>>> import numpy as np
>>> from numpy import linalg as LA
>>> np.set_printoptions(precision=2, suppress=True, linewidth=100)
>>> W2 = np.array([[0.0, 0.0, 0.9]])
>>> rng = np.random.default_rng(903)
>>> mat = np.array([[2],
...     [-2],
...     [0],
...     [1],
...     [0],
...     [-1],
...     [2],
...     [2],
...     [2],
...     [2],
...     [1],
...     [3],
...     [1],
...     [0],
...     [0],
...     [1],
...     [0]]) @ W2 + 0.3 * rng.normal(size=(17, 3))
>>> mat
array([[ 0.01,  0.15,  1.51],
       [ 0.09, -0.44, -2.06],
       [-0.04,  0.33, -0.52],
       [ 0.36,  0.5 ,  0.75],
       [ 0.28,  0.53,  0.63],
       [ 0.22, -0.22, -1.24],
       [-0.06, -0.14,  1.82],
       [-0.09,  0.3 ,  2.21],
       [-0.28,  0.1 ,  2.45],
       [ 0.01,  0.87,  1.91],
       [ 0.27,  0.02,  1.05],
       [-0.61,  0.37,  2.71],
       [ 0.23,  0.22,  0.87],
       [ 0.13, -0.1 , -0.3 ],
       [ 0.27,  0.2 ,  0.09],
       [-0.02, -0.36,  1.21],
       [ 0.05, -0.01,  0.06]])
>>> def softmax(z):
...     e = np.exp(z - z.max(axis=-1, keepdims=True))
...     return e / e.sum(axis=-1, keepdims=True)
... 
>>> softmax(mat).sum(axis=1)
array([1., 1., 1., 1., 1., 1., 1., 1., 1., 1., 1., 1., 1., 1., 1., 1., 1.])
>>> att = mat @ mat.T / np.sqrt(3)
>>> softmax(att).round(6).argmax(axis=1)
array([11,  1,  1, 11, 11,  1, 11, 11, 11, 11, 11, 11, 11,  1,  9, 11,  8])
>>> softmax(att)[14] @ mat
array([0.05, 0.16, 0.85])
>>> Xc = (mat - mat.mean(axis=0)) / mat.std(axis=0)
>>> Xc.std(axis=0)
array([1., 1., 1.])
>>> c = LA.lstsq(np.delete(Xc, 1, axis=1), Xc[:, 1])[0]
>>> c
array([0.32, 0.64])
>>> np.abs(c).argmax()
np.int64(1)
>>> W2 = mat[[8, 0]].astype(float)
>>> for _ in range(4):
...     idx = LA.norm(mat[:, None] - W2, axis=-1).argmin(axis=1)
...     W2 = np.array([mat[idx == j].mean(axis=0) for j in range(2)])
... 
>>> idx
array([0, 1, 1, 1, 1, 1, 0, 0, 0, 0, 0, 0, 1, 1, 1, 0, 1])
>>> W2[1] - W2[0]
array([ 0.27, -0.05, -2.05])
>>> np.bincount(idx)
array([8, 9])
>>> np.abs(W2[1] - W2[0]).argmax()
np.int64(2)
>>> idx = rng.permutation(3)
>>> B = mat[:, idx] * rng.choice([-1, 1], 3)
>>> B
array([[ 1.51,  0.15,  0.01],
       [-2.06, -0.44,  0.09],
       [-0.52,  0.33, -0.04],
       [ 0.75,  0.5 ,  0.36],
       [ 0.63,  0.53,  0.28],
       [-1.24, -0.22,  0.22],
       [ 1.82, -0.14, -0.06],
       [ 2.21,  0.3 , -0.09],
       [ 2.45,  0.1 , -0.28],
       [ 1.91,  0.87,  0.01],
       [ 1.05,  0.02,  0.27],
       [ 2.71,  0.37, -0.61],
       [ 0.87,  0.22,  0.23],
       [-0.3 , -0.1 ,  0.13],
       [ 0.09,  0.2 ,  0.27],
       [ 1.21, -0.36, -0.02],
       [ 0.06, -0.01,  0.05]])
>>> U, _, Vt = LA.svd(mat.T @ B)
>>> print(np.round(U @ Vt, 2) + 0)
[[0. 0. 1.]
 [0. 1. 0.]
 [1. 0. 0.]]
>>> print(np.round(LA.lstsq(mat, B)[0], 2) + 0)
[[0. 0. 1.]
 [0. 1. 0.]
 [1. 0. 0.]]
>>> m1 = np.loadtxt("run11.csv", delimiter=",")
>>> m1
array([[0.23, 0.12, 0.12, 0.12, 0.04, 0.08, 0.15, 0.08, 0.04, 0.04],
       [0.15, 0.15, 0.15, 0.  , 0.12, 0.12, 0.12, 0.09, 0.  , 0.09],
       [0.07, 0.17, 0.03, 0.1 , 0.07, 0.07, 0.17, 0.1 , 0.14, 0.07],
       [0.12, 0.08, 0.19, 0.23, 0.08, 0.12, 0.12, 0.  , 0.04, 0.04],
       [0.03, 0.17, 0.07, 0.1 , 0.1 , 0.13, 0.13, 0.1 , 0.03, 0.13],
       [0.13, 0.17, 0.07, 0.  , 0.13, 0.13, 0.1 , 0.03, 0.07, 0.17],
       [0.1 , 0.  , 0.07, 0.1 , 0.17, 0.1 , 0.1 , 0.03, 0.14, 0.17],
       [0.08, 0.15, 0.15, 0.04, 0.08, 0.15, 0.08, 0.23, 0.  , 0.04],
       [0.1 , 0.06, 0.1 , 0.03, 0.16, 0.1 , 0.16, 0.1 , 0.1 , 0.1 ],
       [0.25, 0.  , 0.25, 0.15, 0.  , 0.1 , 0.1 , 0.  , 0.1 , 0.05]])
>>> B = LA.inv(m1)
>>> round(float(LA.slogdet(m1)[0]), 2)
1.0
>>> np.round(LA.inv(B), 2) + 0
array([[0.23, 0.12, 0.12, 0.12, 0.04, 0.08, 0.15, 0.08, 0.04, 0.04],
       [0.15, 0.15, 0.15, 0.  , 0.12, 0.12, 0.12, 0.09, 0.  , 0.09],
       [0.07, 0.17, 0.03, 0.1 , 0.07, 0.07, 0.17, 0.1 , 0.14, 0.07],
       [0.12, 0.08, 0.19, 0.23, 0.08, 0.12, 0.12, 0.  , 0.04, 0.04],
       [0.03, 0.17, 0.07, 0.1 , 0.1 , 0.13, 0.13, 0.1 , 0.03, 0.13],
       [0.13, 0.17, 0.07, 0.  , 0.13, 0.13, 0.1 , 0.03, 0.07, 0.17],
       [0.1 , 0.  , 0.07, 0.1 , 0.17, 0.1 , 0.1 , 0.03, 0.14, 0.17],
       [0.08, 0.15, 0.15, 0.04, 0.08, 0.15, 0.08, 0.23, 0.  , 0.04],
       [0.1 , 0.06, 0.1 , 0.03, 0.16, 0.1 , 0.16, 0.1 , 0.1 , 0.1 ],
       [0.25, 0.  , 0.25, 0.15, 0.  , 0.1 , 0.1 , 0.  , 0.1 , 0.05]])
>>> (np.abs(B) > 1e-9).astype(int)
array([[1, 1, 1, 1, 1, 1, 1, 1, 1, 1],
       [1, 1, 1, 1, 1, 1, 1, 1, 1, 1],
       [1, 1, 1, 1, 1, 1, 1, 1, 1, 1],
       [1, 1, 1, 1, 1, 1, 1, 1, 1, 1],
       [1, 1, 1, 1, 1, 1, 1, 1, 1, 1],
       [1, 1, 1, 1, 1, 1, 1, 1, 1, 1],
       [1, 1, 1, 1, 1, 1, 1, 1, 1, 1],
       [1, 1, 1, 1, 1, 1, 1, 1, 1, 1],
       [1, 1, 1, 1, 1, 1, 1, 1, 1, 1],
       [1, 1, 1, 1, 1, 1, 1, 1, 1, 1]])
>>> t = np.radians(72)
>>> r_ = np.eye(10)
>>> r_[0, 0] = r_[6, 6] = np.cos(t)
>>> r_[0, 6], r_[6, 0] = -np.sin(t), np.sin(t)
>>> r_
array([[ 0.31,  0.  ,  0.  ,  0.  ,  0.  ,  0.  , -0.95,  0.  ,  0.  ,  0.  ],
       [ 0.  ,  1.  ,  0.  ,  0.  ,  0.  ,  0.  ,  0.  ,  0.  ,  0.  ,  0.  ],
       [ 0.  ,  0.  ,  1.  ,  0.  ,  0.  ,  0.  ,  0.  ,  0.  ,  0.  ,  0.  ],
       [ 0.  ,  0.  ,  0.  ,  1.  ,  0.  ,  0.  ,  0.  ,  0.  ,  0.  ,  0.  ],
       [ 0.  ,  0.  ,  0.  ,  0.  ,  1.  ,  0.  ,  0.  ,  0.  ,  0.  ,  0.  ],
       [ 0.  ,  0.  ,  0.  ,  0.  ,  0.  ,  1.  ,  0.  ,  0.  ,  0.  ,  0.  ],
       [ 0.95,  0.  ,  0.  ,  0.  ,  0.  ,  0.  ,  0.31,  0.  ,  0.  ,  0.  ],
       [ 0.  ,  0.  ,  0.  ,  0.  ,  0.  ,  0.  ,  0.  ,  1.  ,  0.  ,  0.  ],
       [ 0.  ,  0.  ,  0.  ,  0.  ,  0.  ,  0.  ,  0.  ,  0.  ,  1.  ,  0.  ],
       [ 0.  ,  0.  ,  0.  ,  0.  ,  0.  ,  0.  ,  0.  ,  0.  ,  0.  ,  1.  ]])
>>> B = m1 @ r_.T
>>> B
array([[-0.08,  0.12,  0.12,  0.12,  0.04,  0.08,  0.27,  0.08,  0.04,  0.04],
       [-0.07,  0.15,  0.15,  0.  ,  0.12,  0.12,  0.18,  0.09,  0.  ,  0.09],
       [-0.14,  0.17,  0.03,  0.1 ,  0.07,  0.07,  0.12,  0.1 ,  0.14,  0.07],
       [-0.07,  0.08,  0.19,  0.23,  0.08,  0.12,  0.15,  0.  ,  0.04,  0.04],
       [-0.12,  0.17,  0.07,  0.1 ,  0.1 ,  0.13,  0.07,  0.1 ,  0.03,  0.13],
       [-0.05,  0.17,  0.07,  0.  ,  0.13,  0.13,  0.16,  0.03,  0.07,  0.17],
       [-0.07,  0.  ,  0.07,  0.1 ,  0.17,  0.1 ,  0.13,  0.03,  0.14,  0.17],
       [-0.05,  0.15,  0.15,  0.04,  0.08,  0.15,  0.1 ,  0.23,  0.  ,  0.04],
       [-0.12,  0.06,  0.1 ,  0.03,  0.16,  0.1 ,  0.14,  0.1 ,  0.1 ,  0.1 ],
       [-0.02,  0.  ,  0.25,  0.15,  0.  ,  0.1 ,  0.27,  0.  ,  0.1 ,  0.05]])
>>> LA.svd(m1, compute_uv=False), LA.svd(B, compute_uv=False)
(array([1.02, 0.36, 0.27, 0.2 , 0.17, 0.14, 0.09, 0.07, 0.04, 0.01]), array([1.02, 0.36, 0.27, 0.2 , 0.17, 0.14, 0.09, 0.07, 0.04, 0.01]))
>>> B = m1 / np.sqrt((m1 ** 2).mean(axis=1, keepdims=True))
>>> B[7]
array([0.64, 1.28, 1.28, 0.32, 0.64, 1.28, 0.64, 1.92, 0.  , 0.32])
>>> LA.matrix_rank(m1 - m1.mean(axis=1, keepdims=True))
np.int64(9)
>>> X = np.load("mat.npy")
>>> X
array([[3., 2., 0., 0., 2., 2., 2., 0.],
       [2., 3., 0., 0., 2., 2., 2., 0.],
       [0., 0., 3., 2., 0., 0., 0., 2.],
       [0., 0., 2., 3., 0., 0., 0., 2.],
       [2., 2., 0., 0., 3., 2., 2., 0.],
       [2., 2., 0., 0., 2., 3., 2., 0.],
       [2., 2., 0., 0., 2., 2., 3., 0.],
       [0., 0., 2., 2., 0., 0., 0., 3.]])
>>> # 2 blocks once reordered
>>> low = LA.cholesky(X)
>>> np.diag(low) ** 2
array([3.  , 1.67, 3.  , 1.67, 1.4 , 1.29, 1.22, 1.4 ])
>>> low @ low.T
array([[3., 2., 0., 0., 2., 2., 2., 0.],
       [2., 3., 0., 0., 2., 2., 2., 0.],
       [0., 0., 3., 2., 0., 0., 0., 2.],
       [0., 0., 2., 3., 0., 0., 0., 2.],
       [2., 2., 0., 0., 3., 2., 2., 0.],
       [2., 2., 0., 0., 2., 3., 2., 0.],
       [2., 2., 0., 0., 2., 2., 3., 0.],
       [0., 0., 2., 2., 0., 0., 0., 3.]])
>>> low
array([[1.73, 0.  , 0.  , 0.  , 0.  , 0.  , 0.  , 0.  ],
       [1.15, 1.29, 0.  , 0.  , 0.  , 0.  , 0.  , 0.  ],
       [0.  , 0.  , 1.73, 0.  , 0.  , 0.  , 0.  , 0.  ],
       [0.  , 0.  , 1.15, 1.29, 0.  , 0.  , 0.  , 0.  ],
       [1.15, 0.52, 0.  , 0.  , 1.18, 0.  , 0.  , 0.  ],
       [1.15, 0.52, 0.  , 0.  , 0.34, 1.13, 0.  , 0.  ],
       [1.15, 0.52, 0.  , 0.  , 0.34, 0.25, 1.11, 0.  ],
       [0.  , 0.  , 1.15, 0.52, 0.  , 0.  , 0.  , 1.18]])
>>> X / np.sqrt(np.outer(np.diag(X), np.diag(X)))
array([[1.  , 0.67, 0.  , 0.  , 0.67, 0.67, 0.67, 0.  ],
       [0.67, 1.  , 0.  , 0.  , 0.67, 0.67, 0.67, 0.  ],
       [0.  , 0.  , 1.  , 0.67, 0.  , 0.  , 0.  , 0.67],
       [0.  , 0.  , 0.67, 1.  , 0.  , 0.  , 0.  , 0.67],
       [0.67, 0.67, 0.  , 0.  , 1.  , 0.67, 0.67, 0.  ],
       [0.67, 0.67, 0.  , 0.  , 0.67, 1.  , 0.67, 0.  ],
       [0.67, 0.67, 0.  , 0.  , 0.67, 0.67, 1.  , 0.  ],
       [0.  , 0.  , 0.67, 0.67, 0.  , 0.  , 0.  , 1.  ]])
>>> LA.eigvalsh(X).min() > 0
np.True_
>>> Xc = mat - mat.mean(axis=0)
>>> evecs = LA.svd(Xc)[2][:1]
>>> B = Xc - Xc @ evecs.T @ evecs
>>> (Xc @ evecs.T).std(axis=0)
array([1.29])
>>> LA.norm(B, axis=1).round(6).argmax()
np.int64(9)
>>> np.cov(Xc @ evecs.T, rowvar=False)
array(1.78)
>>> vals, evecs = LA.eigh(X)
>>> LA.svd(X, compute_uv=False)
array([11.,  7.,  1.,  1.,  1.,  1.,  1.,  1.])
>>> print(np.unique(vals.round(6) + 0, return_counts=True)[1])
[6 1 1]
>>> print(np.round(LA.eigvalsh(X + -1 * np.eye(8)), 2) + 0)
[ 0.  0.  0.  0.  0.  0.  6. 10.]
>>> np.round(evecs.T @ X @ evecs, 2) + 0
array([[ 1.,  0.,  0.,  0.,  0.,  0.,  0.,  0.],
       [ 0.,  1.,  0.,  0.,  0.,  0.,  0.,  0.],
       [ 0.,  0.,  1.,  0.,  0.,  0.,  0.,  0.],
       [ 0.,  0.,  0.,  1.,  0.,  0.,  0.,  0.],
       [ 0.,  0.,  0.,  0.,  1.,  0.,  0.,  0.],
       [ 0.,  0.,  0.,  0.,  0.,  1.,  0.,  0.],
       [ 0.,  0.,  0.,  0.,  0.,  0.,  7.,  0.],
       [ 0.,  0.,  0.,  0.,  0.,  0.,  0., 11.]])
>>> np.abs(evecs[:, -1])
array([0.45, 0.45, 0.  , 0.  , 0.45, 0.45, 0.45, 0.  ])
>>> print(vals.sum(), np.trace(X))
24.0 24.0
>>> q, evecs = LA.qr(X[:, :7])[0], LA.qr(X[:, 7:])[0]
>>> s = LA.svd(q.T @ evecs, compute_uv=False)
>>> print((s > 0.9).sum())
1
>>> np.degrees(np.arccos(s.clip(0, 1)))
array([17.19])
>>> np.round(LA.norm(q @ q.T - evecs @ evecs.T, 2), 2)
np.float64(1.0)
>>> arr = np.loadtxt("m.csv", delimiter=",")
>>> arr
array([[-1.89,  0.1 , -0.63, -0.2 ,  0.19,  2.13,  0.33,  0.28],
       [-1.43, -0.07, -0.52,  0.04,  0.16,  2.14, -0.11,  0.07],
       [-0.02, -0.03,  0.58,  0.23, -0.22, -0.23, -0.18,  0.63],
       [ 1.72, -0.22,  0.91,  0.25,  0.02, -2.46, -0.33,  0.28],
       [ 3.1 , -0.34,  1.86,  0.12,  0.28, -4.69, -0.36, -0.11],
       [-0.54, -0.31, -0.45,  0.05,  0.18,  0.78,  0.02, -0.11],
       [-1.94, -0.09, -0.94,  0.23, -0.56,  2.91,  0.22, -0.81],
       [ 1.92,  0.37,  1.38, -0.29,  0.37, -3.46,  0.11, -0.02],
       [ 1.22, -0.22, -0.32,  0.05,  0.24, -0.14,  0.18,  0.07],
       [-1.33, -0.01, -0.44,  0.19,  0.25,  1.45, -0.35,  0.38],
       [ 0.14,  0.04,  0.42,  0.18, -0.3 ,  0.06,  0.13, -0.2 ],
       [ 0.21, -0.1 , -0.44,  0.21, -0.06, -0.13,  0.29, -0.21],
       [ 3.56,  0.47,  2.15, -0.11,  0.33, -5.46, -0.05, -0.26],
       [ 0.63, -0.27,  0.99,  0.19, -0.01, -2.03, -0.16,  0.29],
       [ 0.89,  0.39,  0.77,  0.07,  0.04, -1.99,  0.  ,  0.23],
       [ 1.19,  0.04,  0.45, -0.44,  0.29, -2.13, -0.2 , -0.39],
       [ 1.14,  0.04,  0.96, -0.43,  0.06, -1.84, -0.05, -0.49],
       [ 1.67, -0.39,  1.17, -0.3 ,  0.07, -2.76,  0.22,  0.15],
       [-2.92, -0.1 , -1.72, -0.2 , -0.38,  4.22, -0.41,  0.17],
       [-4.28, -0.22, -1.74, -0.35,  0.36,  5.94,  0.3 ,  0.02],
       [ 0.76, -0.52,  0.04, -0.69,  0.11, -1.11,  0.24,  0.19],
       [-1.  , -0.14, -0.36, -0.15, -0.25,  1.67,  0.18, -0.52],
       [ 0.31,  0.2 ,  0.08, -0.3 , -0.01, -0.38, -0.31,  0.03],
       [-3.11,  0.18, -1.19, -0.2 , -0.5 ,  3.6 ,  0.48,  0.02],
       [ 0.03, -0.35,  0.34,  0.61,  0.31, -1.04, -0.07, -0.03],
       [-3.51,  0.12, -1.6 ,  0.12, -0.26,  4.83,  0.03, -0.46],
       [ 0.32,  0.74,  0.28,  0.72,  0.4 , -1.  , -0.14, -0.52]])
>>> W2 = arr[[6, 7]].astype(float)
>>> for _ in range(7):
...     idx = LA.norm(arr[:, None] - W2, axis=-1).argmin(axis=1)
...     W2 = np.array([arr[idx == j].mean(axis=0) for j in range(2)])
... 
>>> print(idx)
[0 0 1 1 1 0 0 1 1 0 1 1 1 1 1 1 1 1 0 0 1 0 1 0 1 0 1]
>>> W2[1] - W2[0]
array([ 3.3 ,  0.05,  1.64,  0.05,  0.19, -4.78, -0.11,  0.07])
>>> np.abs(W2[1] - W2[0]).argmax()
np.int64(5)
>>> cov = np.cov(arr, rowvar=False)
>>> arr.std(axis=0)
array([1.91, 0.28, 1.01, 0.31, 0.27, 2.79, 0.24, 0.32])
>>> np.round(np.corrcoef(arr[:, 0], arr[:, 1])[0, 1], 2)
np.float64(0.05)
>>> np.argsort(-arr.std(axis=0).round(6), kind="stable")
array([5, 0, 2, 7, 3, 1, 4, 6])
>>> np.argwhere(np.triu(np.abs(np.corrcoef(arr.T)) > 0.8, 1))
array([[0, 2],
       [0, 5],
       [2, 5]])
>>> cov.round(2) + 0
array([[ 3.8 ,  0.03,  1.89,  0.01,  0.24, -5.44, -0.14,  0.02],
       [ 0.03,  0.08,  0.04,  0.02,  0.01, -0.08,  0.  , -0.02],
       [ 1.89,  0.04,  1.07,  0.02,  0.12, -2.85, -0.08,  0.03],
       [ 0.01,  0.02,  0.02,  0.1 ,  0.  , -0.03, -0.02, -0.01],
       [ 0.24,  0.01,  0.12,  0.  ,  0.08, -0.37, -0.01,  0.01],
       [-5.44, -0.08, -2.85, -0.03, -0.37,  8.05,  0.21, -0.06],
       [-0.14,  0.  , -0.08, -0.02, -0.01,  0.21,  0.06, -0.02],
       [ 0.02, -0.02,  0.03, -0.01,  0.01, -0.06, -0.02,  0.11]])
